$ python -q
>>> import numpy as np
>>> import numpy.linalg as la
>>> np.set_printoptions(precision=2, suppress=True, linewidth=140, legacy="1.25")
>>> def rnd(a):
...     return np.round(a, 2) + 0
... 
>>> F = np.array([[-0.2, -0.4, -0.3, 0.5],
...     [0.8, 0.4, 1.7, -2.0],
...     [-0.3, 1.6, 0.8, -0.6],
...     [1.0, 0.5, 0.6, -0.6]])
>>> F[:, 0] *= 3
>>> rnd(F)
array([[-0.6, -0.4, -0.3,  0.5],
       [ 2.4,  0.4,  1.7, -2. ],
       [-0.9,  1.6,  0.8, -0.6],
       [ 3. ,  0.5,  0.6, -0.6]])
>>> out = np.array([[1, 5, 4], [4, 1, 2]])
>>> cent = np.kron(out, F)
>>> la.matrix_rank(cent)
8
>>> arr = np.array([[1, -1, 1, -1, 1, -1, 1, -1], [1, 1, -1, -1, -1, -1, 1, 1]])
>>> f, v = arr[1], arr[0]
>>> f @ v
0
>>> f @ f
8
>>> pr = (f @ v) / (f @ f) * f
>>> la.matrix_rank(np.outer(f, v))
1
>>> pr
array([ 0.,  0., -0., -0., -0., -0.,  0.,  0.])
>>> W = np.array([[1, -3, 1, 3, -2, -2],
...     [1, 1, 0, 2, -3, -1],
...     [2, 3, 1, -1, -2, -1],
...     [0, 3, 1, 3, 1, -1],
...     [-1, 2, -1, 2, 0, 1],
...     [3, -3, 1, 0, -2, 3],
...     [3, 1, -3, 2, -2, -1],
...     [-2, 3, 0, 1, 2, 0]])
>>> b = np.array([0, 8, 2, 9, 9, 7])
>>> H = np.maximum(arr @ W + b, 0)
>>> (H > 0).astype(int)
array([[1, 1, 0, 1, 1, 1],
       [0, 1, 0, 1, 1, 1]])
>>> la.matrix_rank(H)
2
>>> (H > 0).mean(axis=0)
array([0.5, 1. , 0. , 1. , 1. , 1. ])
>>> cent = np.array([[4, 1, 2],
...     [5, -1, -4],
...     [2, 5, 3],
...     [-2, -2, 2],
...     [2, 1, -5],
...     [5, 1, -4]])
>>> W @ cent
array([[-29,  -1,  41],
       [ -6,  -8,  21],
       [ 18,   3,   7],
       [  8,  -4,  -4],
       [  5, -11, -13],
       [ 10,  12,  19],
       [ -2, -20,  11],
       [  9,  -5, -24]])
>>> left, sigma = la.svd(arr)
Traceback (most recent call last):
  File "<python-input-25>", line 1, in <module>
    left, sigma = la.svd(arr)
    ^^^^^^^^^^^
ValueError: too many values to unpack (expected 2)
>>> left, sigma, Vt = la.svd(arr, full_matrices=False)
>>> left.T @ left
array([[1., 0.],
       [0., 1.]])
>>> np.cumsum(sigma ** 2) / np.sum(sigma ** 2)
array([0.5, 1. ])
>>> np.sqrt((sigma ** 2).sum()), rnd(la.norm(arr))
(4.0, 4.0)
>>> rnd(sigma)
array([2.83, 2.83])
>>> J = np.load("w.npy")
>>> rnd(J)
array([[ 6.97, -1.03,  0.  ,  7.09],
       [-9.48,  0.19,  0.  ,  3.18],
       [ 1.72, -1.02,  0.  ,  9.8 ],
       [ 8.66, -0.91,  0.  ,  4.91],
       [-3.05,  1.06,  0.  , -9.47],
       [ 9.88, -0.37,  0.  , -1.52],
       [ 8.91, -0.03,  0.  , -4.55],
       [ 1.13, -1.  ,  0.  ,  9.89],
       [ 3.09,  0.74,  0.  , -9.48],
       [-8.42, -0.08,  0.  ,  5.4 ],
       [-9.97,  0.46,  0.  ,  0.56],
       [ 8.87, -0.02,  0.  , -4.61],
       [ 4.44,  0.62,  0.  , -8.94],
       [ 9.88, -0.37,  0.  , -1.53],
       [ 6.48, -1.05,  0.  ,  7.54]])
>>> f = np.array([-2, 2])
>>> rnd(np.cross(J[8, :3], J[5, :3]))
array([ 0.  ,  0.  , -8.44])
>>> rnd(np.convolve(J[8], f))
array([ -6.18,   4.7 ,   1.48,  18.96, -18.96])
>>> rnd(np.polyval(f, J[8]))
array([-4.18,  0.52,  2.  , 20.96])
